$ ipython --no-banner

In [1]: import numpy as np

In [2]: np.set_printoptions(suppress=True, linewidth=140)

In [3]: mat = np.load("run2.npy")

In [4]: print(mat)
[[ 4  4  4  4  4  4  4]
 [ 4  8  8  8  8  8  8]
 [ 4  8 12 12 12 12 12]
 [ 4  8 12 16 16 16 16]
 [ 4  8 12 16 20 20 20]
 [ 4  8 12 16 20 24 24]
 [ 4  8 12 16 20 24 28]]

In [5]: # equal to its transpose

In [6]: Y = mat / np.sqrt((mat ** 2).mean(axis=1, keepdims=True))

In [7]: print(np.linalg.matrix_rank(Y) == np.linalg.matrix_rank(mat))
True

In [8]: print(np.linalg.matrix_rank(mat - mat.mean(axis=1, keepdims=True)))
6

In [9]: x0 = np.array([7, 9, 9, 8, 9, 9, 8])

In [10]: target = mat @ x0

In [11]: coef, lr = np.zeros(7), 1 / np.linalg.norm(mat, 2) ** 2

In [12]: for i in range(30):
    ...:     coef -= lr * mat.T @ (mat @ coef - target)
    ...:     if i % 10 == 0: print(i, round(np.linalg.norm(mat @ coef - target), 1))
    ...: 
0 70.9
10 62.4
20 55.0

In [13]: print(round(float(np.linalg.cond(mat)), 1))
87.6

In [14]: print(coef.round(1))
[3.  5.6 7.4 8.6 9.3 9.7 9.8]

In [15]: Y = np.array([[2, 3, 1],
    ...:     [3, 1, 2],
    ...:     [1, 1, 1],
    ...:     [0, 3, 0],
    ...:     [2, 1, 2],
    ...:     [3, 0, 0],
    ...:     [2, 3, 0]])

In [16]: print(np.vstack([mat, Y.T]).shape)
(10, 7)

In [17]: print(np.linalg.matrix_rank(mat @ Y))
3

In [18]: print(np.einsum("ij,ij->i", mat, mat))
[ 112  400  800 1248 1680 2032 2240]
